$ python3 -q
>>> import numpy as np
>>> import numpy.linalg as la
>>> np.set_printoptions(precision=3, suppress=True, linewidth=140, floatmode="fixed")
>>> feats = np.load("case3.npy")
>>> feats
array([[ 0,  1,  0],
       [ 8, 15, 11],
       [13, 22, 17],
       [ 0,  0,  0],
       [ 3,  8,  5],
       [ 0,  0,  0],
       [ 3,  8,  5],
       [ 0,  1,  0],
       [ 0,  0,  0],
       [ 8, 15, 11],
       [ 8, 15, 11],
       [ 3,  8,  5],
       [ 0,  1,  0]])
>>> # rows 3 and 5 are equal
>>> lab = feats[:, 2] > np.median(feats[:, 2])
>>> r0 = feats[lab].mean(axis=0) - feats[~lab].mean(axis=0)
>>> r0
array([ 8.250, 13.750, 10.833])
>>> D = la.norm(feats[:, None] - feats[None], axis=-1)
>>> D[:5, :5]
array([[ 0.000, 19.519, 29.983,  1.000,  9.110],
       [19.519,  0.000, 10.488, 20.248, 10.488],
       [29.983, 10.488,  0.000, 30.692, 20.976],
       [ 1.000, 20.248, 30.692,  0.000,  9.899],
       [ 9.110, 10.488, 20.976,  9.899,  0.000]])
>>> la.norm(feats, axis=1)
array([ 1.000, 20.248, 30.692,  0.000,  9.899,  0.000,  9.899,  1.000,  0.000, 20.248, 20.248,  9.899,  1.000])
>>> np.flatnonzero(D[7] < D.mean() / 2)
array([ 0,  3,  5,  7,  8, 12])
>>> (D + 1e9 * np.eye(13)).round(6).argmin(axis=1)
array([7, 9, 1, 5, 6, 3, 4, 0, 3, 1, 1, 4, 0])
>>> D.shape
(13, 13)
>>> np.unravel_index(D.round(6).argmax(), D.shape)
(np.int64(2), np.int64(3))
>>> la.norm(feats - feats.mean(axis=0), axis=1)
array([ 8.737, 10.783, 21.252,  9.477,  0.939,  9.477,  0.939,  8.737,  9.477, 10.783, 10.783,  0.939,  8.737])
>>> D[7]
array([ 0.000, 19.519, 29.983,  1.000,  9.110,  1.000,  9.110,  0.000,  1.000, 19.519, 19.519,  9.110,  0.000])
>>> x0 = np.array([-2, 5, 1])
>>> h = np.maximum(feats @ x0, 0)
>>> np.tanh(feats @ x0)
array([1.000, 1.000, 1.000, 0.000, 1.000, 0.000, 1.000, 1.000, 0.000, 1.000, 1.000, 1.000, 1.000])
>>> h
array([  5,  70, 101,   0,  39,   0,  39,   5,   0,  70,  70,  39,   5])
>>> np.maximum(feats @ (3 * x0), 0)
array([ 15, 210, 303,   0, 117,   0, 117,  15,   0, 210, 210, 117,  15])
